In [1]: import numpy as np

In [2]: np.set_printoptions(precision=2, suppress=True, linewidth=160)

In [3]: f = np.array([-1, 0, 1, 2, 1, -1, 1]) + 0.5

In [4]: J = np.eye(7) - 2 * np.outer(f, f) / (f @ f)

In [5]: J
Out[5]: 
array([[ 0.96,  0.04,  0.11,  0.18,  0.11, -0.04,  0.11],
       [ 0.04,  0.96, -0.11, -0.18, -0.11,  0.04, -0.11],
       [ 0.11, -0.11,  0.67, -0.55, -0.33,  0.11, -0.33],
       [ 0.18, -0.18, -0.55,  0.09, -0.55,  0.18, -0.55],
       [ 0.11, -0.11, -0.33, -0.55,  0.67,  0.11, -0.33],
       [-0.04,  0.04,  0.11,  0.18,  0.11,  0.96,  0.11],
       [ 0.11, -0.11, -0.33, -0.55, -0.33,  0.11,  0.67]])

In [6]: left, sv, vt = np.linalg.svd(J, full_matrices=False)

In [7]: np.round(left.T @ J @ vt.T, 2) + 0
Out[7]: 
array([[1., 0., 0., 0., 0., 0., 0.],
       [0., 1., 0., 0., 0., 0., 0.],
       [0., 0., 1., 0., 0., 0., 0.],
       [0., 0., 0., 1., 0., 0., 0.],
       [0., 0., 0., 0., 1., 0., 0.],
       [0., 0., 0., 0., 0., 1., 0.],
       [0., 0., 0., 0., 0., 0., 1.]])

In [8]: np.cumsum(sv ** 2) / np.sum(sv ** 2)
Out[8]: array([0.14, 0.29, 0.43, 0.57, 0.71, 0.86, 1.  ])

In [9]: np.allclose(left * sv @ vt, J)
Out[9]: True

In [10]: vec = np.array([6, -5, -9, 1, 7, 2, 8])

In [11]: y = J @ vec

In [12]: beta, lr = np.zeros(7), 1 / np.linalg.norm(J, 2) ** 2

In [13]: for i in range(25):
    ...:     beta -= lr * J.T @ (J @ beta - y)
    ...:     if i % 5 == 0: print(i, round(np.linalg.norm(J @ beta - y), 2))
    ...: 
0 0.0
5 0.0
10 0.0
15 0.0
20 0.0

In [14]: round(float(np.linalg.cond(J)), 2)
Out[14]: 1.0

In [15]: vals, evecs = np.linalg.eigh(J)

In [16]: vec = np.array([-9, -8, -9, 5, -9, 8, -3])

In [17]: round(vec @ J @ vec, 2)
Out[17]: np.float64(331.36)

In [18]: evecs * np.maximum(vals, 0) @ evecs.T
Out[18]: 
array([[ 0.98,  0.02,  0.05,  0.09,  0.05, -0.02,  0.05],
       [ 0.02,  0.98, -0.05, -0.09, -0.05,  0.02, -0.05],
       [ 0.05, -0.05,  0.84, -0.27, -0.16,  0.05, -0.16],
       [ 0.09, -0.09, -0.27,  0.55, -0.27,  0.09, -0.27],
       [ 0.05, -0.05, -0.16, -0.27,  0.84,  0.05, -0.16],
       [-0.02,  0.02,  0.05,  0.09,  0.05,  0.98,  0.05],
       [ 0.05, -0.05, -0.16, -0.27, -0.16,  0.05,  0.84]])

In [19]: np.linalg.eigvalsh(J[1:, 1:])
Out[19]: array([-0.96,  1.  ,  1.  ,  1.  ,  1.  ,  1.  ])
